$ ipython --no-banner

In [1]: import numpy as np

In [2]: np.set_printoptions(precision=1, suppress=True, linewidth=200)

In [3]: rng = np.random.default_rng(61010)

In [4]: W0 = np.triu(rng.random((3, 3)) < 0.8, 1).astype(int)

In [5]: W0 = W0 + W0.T

In [6]: print(W0)
[[0 1 1]
 [1 0 1]
 [1 1 0]]

In [7]: print(np.argwhere(np.triu(W0)))
[[0 1]
 [0 2]
 [1 2]]

In [8]: print(np.trace(W0 @ W0 @ W0) // 6)
1

In [9]: L = np.diag(W0.sum(axis=1)) - W0

In [10]: print(L @ np.ones(3))
[0. 0. 0.]

In [11]: lab = rng.permutation(3)

In [12]: print(lab)
[1 2 0]

In [13]: Y = W0[lab][:, lab]

In [14]: print(np.round(np.linalg.det(Y), 1), np.round(np.linalg.det(W0[lab]), 1))
2.0 2.0

In [15]: print(np.trace(Y))
0

In [16]: th = np.sort(rng.uniform(-2, 2, 17))

In [17]: arr = np.c_[th, th ** 2, th ** 3] @ np.array([[1, 1, 2, 0, 0], [1, 0, -1, -1, 2], [0, -1, 1, 0, 1]])

In [18]: print(arr.round(1) + 0)
[[  1.2   3.3 -11.3  -2.9   0.9]
 [  1.    2.5  -9.9  -2.6   1. ]
 [  0.9   2.3  -9.5  -2.5   1.1]
 [  0.3   0.6  -5.6  -1.5   1.2]
 [  0.2   0.5  -5.5  -1.4   1.2]
 [ -0.2  -0.3  -2.4  -0.5   0.7]
 [ -0.2  -0.3  -2.4  -0.5   0.7]
 [  0.1   0.1   0.2   0.    0. ]
 [  1.3   0.3   1.3  -0.5   1.5]
 [  1.4   0.3   1.5  -0.6   1.8]
 [  2.5  -0.4   2.5  -1.3   4.1]
 [  2.9  -0.8   3.   -1.7   5.4]
 [  3.5  -1.5   3.7  -2.    6.9]
 [  4.2  -2.6   4.9  -2.6   9.5]
 [  4.3  -2.7   4.9  -2.7   9.7]
 [  4.4  -2.8   5.1  -2.7   9.9]
 [  5.1  -4.1   6.3  -3.3  12.5]]

In [19]: C2 = np.cov(arr, rowvar=False)

In [20]: print(C2.shape)
(5, 5)

In [21]: print(np.argsort(-arr.std(axis=0).round(6), kind="stable"))
[2 4 1 0 3]

In [22]: print(np.median(arr, axis=0))
[ 1.3 -0.3  1.3 -1.7  1.5]

In [23]: print(round(float(np.corrcoef(arr[:, 4], arr[:, 2])[0, 1]), 1))
0.8

In [24]: print(C2.round(1) + 0)
[[  3.2  -2.7   7.5  -1.2   7.2]
 [ -2.7   4.  -10.4   0.4  -7.2]
 [  7.5 -10.4  32.8   0.   17.9]
 [ -1.2   0.4   0.    1.   -2.7]
 [  7.2  -7.2  17.9  -2.7  17.1]]
